>>> import numpy as np
>>> np.set_printoptions(precision=2, suppress=True, linewidth=140, sign=" ")
>>> K = np.load("data.npy")
>>> K
array([[ 1, -1, -1,  1, -1,  1,  1, -1],
       [ 1, -1,  1, -1,  1, -1,  1, -1],
       [ 1,  1,  1,  1, -1, -1, -1, -1],
       [ 1,  1, -1, -1, -1, -1,  1,  1]])
>>> B = np.array([[-3, 3], [-3, -1], [2, -1], [1, 0], [2, 3], [-3, 0], [2, -2], [0, 0]])
>>> np.vstack([K, B.T]).shape
(6, 8)
>>> np.einsum("ik,kj->ji", K, B)
array([[-4,  8, -4, -6],
       [ 0,  4,  0, -2]])
>>> u = np.array([9, 9, 3])
>>> np.cross(K[1, :3], K[3, :3])
array([ 0,  2,  2])
>>> m1 = np.load("out19.npy")
>>> m1
array([[-0.9,  0. , -3. , -3. , -3. ],
       [ 0. ,  1.1, -3. ,  3. ,  1. ],
       [-2. ,  2. ,  0.1,  0. , -1. ],
       [-1. , -3. , -3. ,  2.1,  2. ],
       [-1. ,  0. , -3. , -3. , -2.9]])
>>> x0 = np.array([3, -3, -3, -3, -1])
>>> (m1 * x0).sum(axis=1)
array([ 18.3,  -4.3, -11.3,   6.7,  17.9])
>>> (m1 @ x0).argmax()
np.int64(0)
>>> np.round(np.linalg.det(m1[::-1]), 2)
np.float64(-18.92)
>>> round(np.linalg.eigvals(m1).sum().real, 2)
np.float64(-0.5)
>>> np.poly(m1)
array([   1.  ,    0.5 ,   -1.3 ,  122.35, -201.43,   18.92])
>>> np.kron(np.eye(2, dtype=int), m1)
array([[-0.9,  0. , -3. , -3. , -3. , -0. ,  0. , -0. , -0. , -0. ],
       [ 0. ,  1.1, -3. ,  3. ,  1. ,  0. ,  0. , -0. ,  0. ,  0. ],
       [-2. ,  2. ,  0.1,  0. , -1. , -0. ,  0. ,  0. ,  0. , -0. ],
       [-1. , -3. , -3. ,  2.1,  2. , -0. , -0. , -0. ,  0. ,  0. ],
       [-1. ,  0. , -3. , -3. , -2.9, -0. ,  0. , -0. , -0. , -0. ],
       [-0. ,  0. , -0. , -0. , -0. , -0.9,  0. , -3. , -3. , -3. ],
       [ 0. ,  0. , -0. ,  0. ,  0. ,  0. ,  1.1, -3. ,  3. ,  1. ],
       [-0. ,  0. ,  0. ,  0. , -0. , -2. ,  2. ,  0.1,  0. , -1. ],
       [-0. , -0. , -0. ,  0. ,  0. , -1. , -3. , -3. ,  2.1,  2. ],
       [-0. ,  0. , -0. , -0. , -0. , -1. ,  0. , -3. , -3. , -2.9]])
>>> round(float(np.linalg.det(m1.T)), 2)
-18.92
>>> left, sigma, Vh = np.linalg.svd(m1)
>>> sigma
array([ 7.6 ,  6.09,  3.64,  1.94,  0.06])
>>> np.argmax(sigma[:-1] / (sigma[1:] + 1e-6)) + 1
np.int64(4)
>>> B = left[:, :4] @ np.diag(sigma[:4]) @ Vh[:4]
>>> np.linalg.matrix_rank(B)
np.int64(4)
>>> round(np.abs(m1 - B).max(), 2)
np.float64(0.03)
>>> np.round(np.linalg.norm(m1 - B) / np.linalg.norm(m1), 2)
np.float64(0.01)
>>> round(np.linalg.norm(m1 - B, 2), 2), round(sigma[4], 2)
(np.float64(0.06), np.float64(0.06))
>>> rng = np.random.default_rng(755155)
>>> lab = rng.permutation(5)
>>> lab
array([ 4,  3,  0,  2,  1])
>>> B = m1[lab][:, lab]
>>> round(float(np.trace(B)), 2)
-0.5
>>> np.allclose(B, m1)
False
>>> np.diag(B)
array([-2.9,  2.1, -0.9,  0.1,  1.1])
>>> E = np.loadtxt("layer14.csv", delimiter=",")
>>> E
array([[ 1.,  1.,  2.,  1., -1., -1., -2.,  2.,  1.,  1., -1.,  0.],
       [ 2.,  1., -2.,  2.,  2., -1., -2., -1., -1.,  0., -2.,  0.],
       [ 0.,  0.,  3.,  0.,  3.,  0.,  3.,  3.,  1.,  0.,  1.,  1.],
       [ 0.,  0.,  2.,  1.,  3.,  1.,  2.,  0.,  3.,  0.,  1.,  2.],
       [ 0.,  0.,  1.,  0.,  3.,  3.,  3.,  0.,  1.,  2.,  1.,  1.],
       [ 0.,  0.,  2.,  0.,  3.,  2.,  0.,  1.,  3.,  0.,  1.,  3.],
       [ 0.,  0.,  1.,  0.,  0.,  0.,  1.,  1.,  0.,  0.,  2.,  2.],
       [ 0.,  0.,  1.,  3.,  2.,  2.,  3.,  1.,  1.,  0.,  1.,  3.],
       [ 0.,  0.,  1.,  3.,  2.,  3.,  1.,  3.,  1.,  3.,  1.,  3.],
       [ 0.,  0.,  3.,  1.,  3.,  0.,  2.,  2.,  1.,  3.,  2.,  1.],
       [ 0.,  0.,  2.,  3.,  1.,  3.,  3.,  2.,  2.,  2.,  3.,  0.],
       [ 0.,  0.,  2.,  3.,  3.,  1.,  3.,  1.,  2.,  2.,  0.,  0.]])
>>> lab = rng.permutation(12)
>>> lab
array([  2,   7,  10,   9,   8,   5,  11,   0,   3,   4,   6,   1])
>>> B = E[lab][:, lab]
>>> np.sort(np.abs(np.linalg.eigvals(B)))
array([  0.41,   0.77,   1.46,   1.53,   1.53,   1.71,   1.71,   2.41,   3.32,   3.32,   3.79,  15.54])
>>> round(float(np.linalg.det(B)), 2), round(float(np.linalg.det(E[lab])), 2)
(5013.0, -5013.0)
>>> np.allclose(B, E)
False
>>> B
array([[ 3.,  3.,  1.,  0.,  1.,  0.,  1.,  0.,  0.,  3.,  3.,  0.],
       [ 1.,  1.,  1.,  0.,  1.,  2.,  3.,  0.,  3.,  2.,  3.,  0.],
       [ 2.,  2.,  3.,  2.,  2.,  3.,  0.,  0.,  3.,  1.,  3.,  0.],
       [ 3.,  2.,  2.,  3.,  1.,  0.,  1.,  0.,  1.,  3.,  2.,  0.],
       [ 1.,  3.,  1.,  3.,  1.,  3.,  3.,  0.,  3.,  2.,  1.,  0.],
       [ 2.,  1.,  1.,  0.,  3.,  2.,  3.,  0.,  0.,  3.,  0.,  0.],
       [ 2.,  1.,  0.,  2.,  2.,  1.,  0.,  0.,  3.,  3.,  3.,  0.],
       [ 2.,  2., -1.,  1.,  1., -1.,  0.,  1.,  1., -1., -2.,  1.],
       [ 2.,  0.,  1.,  0.,  3.,  1.,  2.,  0.,  1.,  3.,  2.,  0.],
       [ 1.,  0.,  1.,  2.,  1.,  3.,  1.,  0.,  0.,  3.,  3.,  0.],
       [ 1.,  1.,  2.,  0.,  0.,  0.,  2.,  0.,  0.,  0.,  1.,  0.],
       [-2., -1., -2.,  0., -1., -1.,  0.,  2.,  2.,  2., -2.,  1.]])
>>> np.diag(B)
array([ 3.,  1.,  3.,  3.,  1.,  2.,  0.,  1.,  1.,  3.,  1.,  1.])
>>> O, V = np.linalg.qr(B[:, :10])[0], np.linalg.qr(B[:, 10:])[0]
>>> sigma = np.linalg.svd(O.T @ V, compute_uv=False)
>>> sigma
array([ 1.  ,  0.99])
>>> round(float(np.linalg.norm(O @ O.T - V @ V.T, 2)), 2)
1.0
>>> mat = np.load("m.npy")
>>> mat
array([[  2.03,  -0.01,  -8.02,   0.01,  -7.98,   9.  ,   6.96,   1.98,   8.99,   9.03,   1.99, -10.04],
       [  3.99,  -0.02,   2.01,   0.03,   2.  ,   9.  ,   4.97,   4.  ,   9.01,   9.01,   4.  ,  -1.97],
       [  3.04,   0.02,   2.99,   0.03,   3.02,   5.97,   3.03,   3.03,   6.02,   6.01,   3.02,  -0.01],
       [ -3.99,   0.  , -13.96,   0.01, -14.  ,  -3.01,   0.98,  -4.  ,  -2.97,  -2.98,  -3.97, -10.01],
       [  2.99,   0.  ,  -7.03,   0.02,  -6.99,  10.99,   8.05,   3.01,  10.99,  10.99,   2.98, -10.  ],
       [  5.02,  -0.02,   1.03,  -0.02,   0.97,  12.05,   7.  ,   5.02,  12.03,  11.99,   4.98,  -3.98],
       [ -0.99,  -0.02,   3.02,   0.04,   2.99,  -4.  ,  -3.01,  -1.02,  -3.99,  -4.  ,  -0.98,   3.97],
       [ -1.96,  -0.01,   1.97,  -0.01,   2.01,  -5.97,  -3.99,  -2.  ,  -6.02,  -5.99,  -1.98,   4.02],
       [  2.99,  -0.01,   3.02,   0.01,   3.03,   6.01,   2.98,   3.  ,   5.98,   6.02,   2.99,  -0.01],
       [ -0.02,   0.01,  -3.98,   0.02,  -3.98,   2.01,   2.  ,   0.03,   2.01,   1.99,   0.02,  -4.  ],
       [ -1.01,   0.  , -10.99,  -0.01, -10.99,   3.01,   4.02,  -0.98,   2.97,   2.98,  -0.99, -10.01],
       [ -2.99,  -0.01,   1.02,   0.01,   0.97,  -7.98,  -5.  ,  -3.  ,  -7.99,  -8.  ,  -2.99,   4.01],
       [  2.02,   0.02,  10.01,  -0.01,   9.96,  -0.06,  -2.01,   1.98,  -0.04,  -0.01,   1.98,   8.02]])
>>> left, sigma, Vh = np.linalg.svd(mat)
>>> sigma
array([ 52.88,  37.81,   0.11,   0.11,   0.09,   0.08,   0.06,   0.05,   0.04,   0.04,   0.02,   0.01])
>>> B = left[:, :2] @ np.diag(sigma[:2]) @ Vh[:2]
>>> np.linalg.matrix_rank(mat, rtol=0.05)
np.int64(2)
>>> round(float(np.linalg.norm(mat - B, 2)), 2), round(sigma[2], 2)
(0.11, np.float64(0.11))
>>> np.round(np.abs(mat - B).max(), 2)
np.float64(0.05)
>>> np.linalg.matrix_rank(B)
np.int64(2)
>>> round(float(np.linalg.norm(mat - B) / np.linalg.norm(mat)), 2)
0.0
